$ ipython --no-banner

In [1]: import numpy as np

In [2]: np.set_printoptions(precision=2, suppress=True, linewidth=120)

In [3]: rng = np.random.default_rng(17)

In [4]: M = np.eye(8, dtype=int)[rng.permutation(8)] * np.array([1, -1, 0, 1, 1, -3, 3, 0])

In [5]: M
Out[5]: 
array([[ 0, -1,  0,  0,  0,  0,  0,  0],
       [ 1,  0,  0,  0,  0,  0,  0,  0],
       [ 0,  0,  0,  0,  0,  0,  3,  0],
       [ 0,  0,  0,  0,  1,  0,  0,  0],
       [ 0,  0,  0,  0,  0,  0,  0,  0],
       [ 0,  0,  0,  0,  0,  0,  0,  0],
       [ 0,  0,  0,  0,  0, -3,  0,  0],
       [ 0,  0,  0,  1,  0,  0,  0,  0]])

In [6]: np.linalg.norm(M, axis=0)
Out[6]: array([1., 1., 0., 1., 1., 3., 3., 0.])

In [7]: M @ M.T
Out[7]: 
array([[1, 0, 0, 0, 0, 0, 0, 0],
       [0, 1, 0, 0, 0, 0, 0, 0],
       [0, 0, 9, 0, 0, 0, 0, 0],
       [0, 0, 0, 1, 0, 0, 0, 0],
       [0, 0, 0, 0, 0, 0, 0, 0],
       [0, 0, 0, 0, 0, 0, 0, 0],
       [0, 0, 0, 0, 0, 0, 9, 0],
       [0, 0, 0, 0, 0, 0, 0, 1]])

In [8]: rank = np.linalg.matrix_rank(M)

In [9]: rank
Out[9]: np.int64(6)

In [10]: null = np.linalg.svd(M)[2][rank:].T

In [11]: np.allclose(M @ null, 0)
Out[11]: True

In [12]: null.shape
Out[12]: (8, 2)

In [13]: left, s, VT = np.linalg.svd(M)

In [14]: V = VT[:(s > 1e-8).sum()]

In [15]: vec = M[0] + 4 * M[5] + rng.integers(2) * np.eye(8)[0]

In [16]: vec
Out[16]: array([ 0., -1.,  0.,  0.,  0.,  0.,  0.,  0.])

In [17]: np.allclose(V.T @ V @ vec, vec)
Out[17]: True

In [18]: np.linalg.matrix_rank(np.vstack([M, vec]))
Out[18]: np.int64(6)

In [19]: K = np.load("a.npy")

In [20]: K
Out[20]: 
array([[3., 1., 1., 1., 1., 1., 1., 1., 1., 1., 1.],
       [1., 3., 1., 1., 1., 1., 1., 1., 1., 1., 1.],
       [1., 1., 3., 1., 1., 1., 1., 1., 1., 1., 1.],
       [1., 1., 1., 3., 1., 1., 1., 1., 1., 1., 1.],
       [1., 1., 1., 1., 3., 1., 1., 1., 1., 1., 1.],
       [1., 1., 1., 1., 1., 3., 1., 1., 1., 1., 1.],
       [1., 1., 1., 1., 1., 1., 3., 1., 1., 1., 1.],
       [1., 1., 1., 1., 1., 1., 1., 3., 1., 1., 1.],
       [1., 1., 1., 1., 1., 1., 1., 1., 3., 1., 1.],
       [1., 1., 1., 1., 1., 1., 1., 1., 1., 3., 1.],
       [1., 1., 1., 1., 1., 1., 1., 1., 1., 1., 3.]])

In [21]: O, R = np.linalg.qr(K)

In [22]: np.round(O.T @ O, 2) + 0
Out[22]: 
array([[1., 0., 0., 0., 0., 0., 0., 0., 0., 0., 0.],
       [0., 1., 0., 0., 0., 0., 0., 0., 0., 0., 0.],
       [0., 0., 1., 0., 0., 0., 0., 0., 0., 0., 0.],
       [0., 0., 0., 1., 0., 0., 0., 0., 0., 0., 0.],
       [0., 0., 0., 0., 1., 0., 0., 0., 0., 0., 0.],
       [0., 0., 0., 0., 0., 1., 0., 0., 0., 0., 0.],
       [0., 0., 0., 0., 0., 0., 1., 0., 0., 0., 0.],
       [0., 0., 0., 0., 0., 0., 0., 1., 0., 0., 0.],
       [0., 0., 0., 0., 0., 0., 0., 0., 1., 0., 0.],
       [0., 0., 0., 0., 0., 0., 0., 0., 0., 1., 0.],
       [0., 0., 0., 0., 0., 0., 0., 0., 0., 0., 1.]])

In [23]: round(np.trace(O @ O.T), 2)
Out[23]: np.float64(11.0)

In [24]: round(abs(R[0, 0]), 2), np.round(np.linalg.norm(K[:, 0]), 2)
Out[24]: (np.float64(4.36), np.float64(4.36))

In [25]: np.abs(np.diag(R))
Out[25]: array([4.36, 2.68, 2.4 , 2.29, 2.22, 2.18, 2.15, 2.13, 2.12, 2.11, 2.1 ])

In [26]: O @ R
Out[26]: 
array([[3., 1., 1., 1., 1., 1., 1., 1., 1., 1., 1.],
       [1., 3., 1., 1., 1., 1., 1., 1., 1., 1., 1.],
       [1., 1., 3., 1., 1., 1., 1., 1., 1., 1., 1.],
       [1., 1., 1., 3., 1., 1., 1., 1., 1., 1., 1.],
       [1., 1., 1., 1., 3., 1., 1., 1., 1., 1., 1.],
       [1., 1., 1., 1., 1., 3., 1., 1., 1., 1., 1.],
       [1., 1., 1., 1., 1., 1., 3., 1., 1., 1., 1.],
       [1., 1., 1., 1., 1., 1., 1., 3., 1., 1., 1.],
       [1., 1., 1., 1., 1., 1., 1., 1., 3., 1., 1.],
       [1., 1., 1., 1., 1., 1., 1., 1., 1., 3., 1.],
       [1., 1., 1., 1., 1., 1., 1., 1., 1., 1., 3.]])

In [27]: O.shape, R.shape
Out[27]: ((11, 11), (11, 11))

In [28]: np.fft.fft(K[0])
Out[28]: array([13.+0.j,  2.+0.j,  2.+0.j,  2.+0.j,  2.+0.j,  2.+0.j,  2.+0.j,  2.+0.j,  2.+0.j,  2.+0.j,  2.+0.j])

In [29]: np.sort(np.abs(np.fft.fft(K[0]))), np.sort(np.linalg.svd(K, compute_uv=False))
Out[29]: 
(array([ 2.,  2.,  2.,  2.,  2.,  2.,  2.,  2.,  2.,  2., 13.]),
 array([ 2.,  2.,  2.,  2.,  2.,  2.,  2.,  2.,  2.,  2., 13.]))

In [30]: low = np.linalg.cholesky(K)

In [31]: K / np.sqrt(np.outer(np.diag(K), np.diag(K)))
Out[31]: 
array([[1.  , 0.33, 0.33, 0.33, 0.33, 0.33, 0.33, 0.33, 0.33, 0.33, 0.33],
       [0.33, 1.  , 0.33, 0.33, 0.33, 0.33, 0.33, 0.33, 0.33, 0.33, 0.33],
       [0.33, 0.33, 1.  , 0.33, 0.33, 0.33, 0.33, 0.33, 0.33, 0.33, 0.33],
       [0.33, 0.33, 0.33, 1.  , 0.33, 0.33, 0.33, 0.33, 0.33, 0.33, 0.33],
       [0.33, 0.33, 0.33, 0.33, 1.  , 0.33, 0.33, 0.33, 0.33, 0.33, 0.33],
       [0.33, 0.33, 0.33, 0.33, 0.33, 1.  , 0.33, 0.33, 0.33, 0.33, 0.33],
       [0.33, 0.33, 0.33, 0.33, 0.33, 0.33, 1.  , 0.33, 0.33, 0.33, 0.33],
       [0.33, 0.33, 0.33, 0.33, 0.33, 0.33, 0.33, 1.  , 0.33, 0.33, 0.33],
       [0.33, 0.33, 0.33, 0.33, 0.33, 0.33, 0.33, 0.33, 1.  , 0.33, 0.33],
       [0.33, 0.33, 0.33, 0.33, 0.33, 0.33, 0.33, 0.33, 0.33, 1.  , 0.33],
       [0.33, 0.33, 0.33, 0.33, 0.33, 0.33, 0.33, 0.33, 0.33, 0.33, 1.  ]])

In [32]: low @ low.T
Out[32]: 
array([[3., 1., 1., 1., 1., 1., 1., 1., 1., 1., 1.],
       [1., 3., 1., 1., 1., 1., 1., 1., 1., 1., 1.],
       [1., 1., 3., 1., 1., 1., 1., 1., 1., 1., 1.],
       [1., 1., 1., 3., 1., 1., 1., 1., 1., 1., 1.],
       [1., 1., 1., 1., 3., 1., 1., 1., 1., 1., 1.],
       [1., 1., 1., 1., 1., 3., 1., 1., 1., 1., 1.],
       [1., 1., 1., 1., 1., 1., 3., 1., 1., 1., 1.],
       [1., 1., 1., 1., 1., 1., 1., 3., 1., 1., 1.],
       [1., 1., 1., 1., 1., 1., 1., 1., 3., 1., 1.],
       [1., 1., 1., 1., 1., 1., 1., 1., 1., 3., 1.],
       [1., 1., 1., 1., 1., 1., 1., 1., 1., 1., 3.]])

In [33]: out = np.array([[0, -5],
    ...:     [1, 2],
    ...:     [-4, 3],
    ...:     [-1, -1],
    ...:     [-4, 5],
    ...:     [1, -5],
    ...:     [2, 0],
    ...:     [1, 4],
    ...:     [-4, 1],
    ...:     [5, 1],
    ...:     [-4, -4]])

In [34]: np.linalg.matrix_rank(np.vstack([K, out.T]))
Out[34]: np.int64(11)

In [35]: np.linalg.matrix_rank(K @ out)
Out[35]: np.int64(2)

In [36]: np.einsum("ik,kj->ji", K, out)
Out[36]: 
array([[ -7.,  -5., -15.,  -9., -15.,  -5.,  -3.,  -5., -15.,   3., -15.],
       [ -9.,   5.,   7.,  -1.,  11.,  -9.,   1.,   9.,   3.,   3.,  -7.]])

In [37]: K @ out
Out[37]: 
array([[ -7.,  -9.],
       [ -5.,   5.],
       [-15.,   7.],
       [ -9.,  -1.],
       [-15.,  11.],
       [ -5.,  -9.],
       [ -3.,   1.],
       [ -5.,   9.],
       [-15.,   3.],
       [  3.,   3.],
       [-15.,  -7.]])

In [38]: feats = np.load("test1.npy")

In [39]: feats
Out[39]: 
array([[1, 0, 0, 0, 0, 0],
       [0, 1, 0, 0, 0, 0],
       [0, 0, 1, 0, 0, 0],
       [0, 0, 0, 0, 0, 1],
       [0, 0, 0, 0, 1, 0],
       [0, 0, 0, 1, 0, 0]])

In [40]: w1 = np.array([[-1, -5, 3, -3, -5],
    ...:     [-1, 3, -1, 5, 2],
    ...:     [0, 2, -1, -4, 1],
    ...:     [2, 2, 3, -2, -5],
    ...:     [-2, -3, 2, -3, 2],
    ...:     [-2, -4, 0, -2, -4]])

In [41]: beta = np.array([-3, -1, 1, 3, 3])

In [42]: H = np.maximum(feats @ w1 + beta, 0)

In [43]: (H > 0).mean(axis=0)
Out[43]: array([0.  , 0.5 , 0.67, 0.5 , 0.5 ])

In [44]: np.linalg.matrix_rank(H)
Out[44]: np.int64(4)

In [45]: C = np.array([[1, 1], [1, 0], [1, 1], [1, 0], [2, 2]])

In [46]: (H @ C).round(6).argmax(axis=1)
Out[46]: array([0, 0, 0, 0, 0, 0])

In [47]: feats @ feats.T
Out[47]: 
array([[1, 0, 0, 0, 0, 0],
       [0, 1, 0, 0, 0, 0],
       [0, 0, 1, 0, 0, 0],
       [0, 0, 0, 1, 0, 0],
       [0, 0, 0, 0, 1, 0],
       [0, 0, 0, 0, 0, 1]])

In [48]: np.linalg.svd(feats, compute_uv=False)
Out[48]: array([1., 1., 1., 1., 1., 1.])

In [49]: feats[:, 1] @ feats[:, 0]
Out[49]: np.int64(0)

In [50]: np.linalg.norm(feats, axis=0)
Out[50]: array([1., 1., 1., 1., 1., 1.])

In [51]: out = feats / np.linalg.norm(feats, axis=1, keepdims=True)

In [52]: G = out @ out.T

In [53]: np.degrees(np.arccos(np.clip(G[1, 3], -1, 1)))
Out[53]: np.float64(90.0)

In [54]: (G - 2 * np.eye(6)).round(6).argmax(axis=1)
Out[54]: array([1, 0, 0, 0, 0, 0])

In [55]: np.argwhere(np.triu(np.abs(G) > 0.95, 1))
Out[55]: array([], shape=(0, 2), dtype=int64)

In [56]: (feats + feats.T) / 2
Out[56]: 
array([[1., 0., 0., 0., 0., 0.],
       [0., 1., 0., 0., 0., 0.],
       [0., 0., 1., 0., 0., 0.],
       [0., 0., 0., 0., 0., 1.],
       [0., 0., 0., 0., 1., 0.],
       [0., 0., 0., 1., 0., 0.]])

In [57]: np.sort(np.abs(np.linalg.eigvals(feats)))
Out[57]: array([1., 1., 1., 1., 1., 1.])

In [58]: np.round(np.abs(np.linalg.eigvals(feats)).max(), 2)
Out[58]: np.float64(1.0)

In [59]: np.linalg.matrix_power(feats, 3)
Out[59]: 
array([[1, 0, 0, 0, 0, 0],
       [0, 1, 0, 0, 0, 0],
       [0, 0, 1, 0, 0, 0],
       [0, 0, 0, 0, 0, 1],
       [0, 0, 0, 0, 1, 0],
       [0, 0, 0, 1, 0, 0]])

In [60]: W0 = np.load("case3.npy")

In [61]: W0
Out[61]: 
array([[-3,  2,  2,  1,  0, -2, -2, -1, -1,  0],
       [ 2,  2,  1, -3,  1, -1, -2, -3, -2,  0],
       [ 2, -2, -2,  1, -2,  0,  1,  0,  3,  0],
       [ 1, -2, -3, -1, -2, -1,  2,  3, -2,  2],
       [ 0,  3,  1,  3, -2, -1,  2, -2, -3,  0],
       [-1, -3,  2,  0,  2,  1, -2,  3, -2,  3],
       [ 3, -1, -1,  2,  1,  1,  2, -1,  3,  0],
       [ 1,  3,  0, -1,  0,  2,  3,  2,  0, -3],
       [-2,  3,  2,  1,  1, -3,  3,  2,  0,  3],
       [-3, -2, -2,  3,  0, -3,  0, -3,  3, -1]])

In [62]: out = K / np.linalg.norm(K, axis=1, keepdims=True)

In [63]: G = out @ out.T

In [64]: np.linalg.norm(out, axis=1)
Out[64]: array([1., 1., 1., 1., 1., 1., 1., 1., 1., 1., 1.])

In [65]: np.argwhere(np.triu(np.abs(G) > 0.95, 1))
Out[65]: array([], shape=(0, 2), dtype=int64)

In [66]: E = 2 * np.eye(13) + np.eye(13, k=1)

In [67]: E
Out[67]: 
array([[2., 1., 0., 0., 0., 0., 0., 0., 0., 0., 0., 0., 0.],
       [0., 2., 1., 0., 0., 0., 0., 0., 0., 0., 0., 0., 0.],
       [0., 0., 2., 1., 0., 0., 0., 0., 0., 0., 0., 0., 0.],
       [0., 0., 0., 2., 1., 0., 0., 0., 0., 0., 0., 0., 0.],
       [0., 0., 0., 0., 2., 1., 0., 0., 0., 0., 0., 0., 0.],
       [0., 0., 0., 0., 0., 2., 1., 0., 0., 0., 0., 0., 0.],
       [0., 0., 0., 0., 0., 0., 2., 1., 0., 0., 0., 0., 0.],
       [0., 0., 0., 0., 0., 0., 0., 2., 1., 0., 0., 0., 0.],
       [0., 0., 0., 0., 0., 0., 0., 0., 2., 1., 0., 0., 0.],
       [0., 0., 0., 0., 0., 0., 0., 0., 0., 2., 1., 0., 0.],
       [0., 0., 0., 0., 0., 0., 0., 0., 0., 0., 2., 1., 0.],
       [0., 0., 0., 0., 0., 0., 0., 0., 0., 0., 0., 2., 1.],
       [0., 0., 0., 0., 0., 0., 0., 0., 0., 0., 0., 0., 2.]])

In [68]: blk = np.stack([E, -3 * E, E[::-1]])

In [69]: np.linalg.matrix_rank(blk.reshape(3, -1))
Out[69]: np.int64(2)

In [70]: blk.shape
Out[70]: (3, 13, 13)

In [71]: np.einsum("bij,cij->bc", blk, blk)
Out[71]: 
array([[  64., -192.,    5.],
       [-192.,  576.,  -15.],
       [   5.,  -15.,   64.]])

In [72]: (blk @ E.T).shape
Out[72]: (3, 13, 13)

In [73]: np.linalg.norm(blk, axis=(1, 2))
Out[73]: array([ 8., 24.,  8.])

In [74]: out = E[0, 0] * E[1:] - np.outer(E[1:, 0], E[0])

In [75]: out
Out[75]: 
array([[0., 4., 2., 0., 0., 0., 0., 0., 0., 0., 0., 0., 0.],
       [0., 0., 4., 2., 0., 0., 0., 0., 0., 0., 0., 0., 0.],
       [0., 0., 0., 4., 2., 0., 0., 0., 0., 0., 0., 0., 0.],
       [0., 0., 0., 0., 4., 2., 0., 0., 0., 0., 0., 0., 0.],
       [0., 0., 0., 0., 0., 4., 2., 0., 0., 0., 0., 0., 0.],
       [0., 0., 0., 0., 0., 0., 4., 2., 0., 0., 0., 0., 0.],
       [0., 0., 0., 0., 0., 0., 0., 4., 2., 0., 0., 0., 0.],
       [0., 0., 0., 0., 0., 0., 0., 0., 4., 2., 0., 0., 0.],
       [0., 0., 0., 0., 0., 0., 0., 0., 0., 4., 2., 0., 0.],
       [0., 0., 0., 0., 0., 0., 0., 0., 0., 0., 4., 2., 0.],
       [0., 0., 0., 0., 0., 0., 0., 0., 0., 0., 0., 4., 2.],
       [0., 0., 0., 0., 0., 0., 0., 0., 0., 0., 0., 0., 4.]])

In [76]: np.flatnonzero(~out.round(6).any(axis=1))
Out[76]: array([], dtype=int64)

In [77]: E[:, 0] / E[0, 0]
Out[77]: array([1., 0., 0., 0., 0., 0., 0., 0., 0., 0., 0., 0., 0.])

In [78]: np.unravel_index(np.abs(out).argmax(), out.shape)
Out[78]: (np.int64(0), np.int64(1))

In [79]: out.sum(axis=1)
Out[79]: array([6., 6., 6., 6., 6., 6., 6., 6., 6., 6., 6., 4.])

In [80]: labels = rng.permutation(6)

In [81]: out = feats[:, labels] * rng.choice([-1, 1], 6)

In [82]: out
Out[82]: 
array([[ 0,  0,  0,  0, -1,  0],
       [ 0,  0,  0, -1,  0,  0],
       [ 1,  0,  0,  0,  0,  0],
       [ 0,  0,  0,  0,  0,  1],
       [ 0,  0,  1,  0,  0,  0],
       [ 0, -1,  0,  0,  0,  0]])

In [83]: left, _, VT = np.linalg.svd(feats.T @ out)

In [84]: left @ VT
Out[84]: 
array([[ 0.,  0.,  0.,  0., -1.,  0.],
       [ 0.,  0.,  0., -1.,  0.,  0.],
       [ 1.,  0.,  0.,  0.,  0.,  0.],
       [ 0., -1.,  0.,  0.,  0.,  0.],
       [ 0.,  0.,  1.,  0.,  0.,  0.],
       [ 0.,  0.,  0.,  0.,  0.,  1.]])
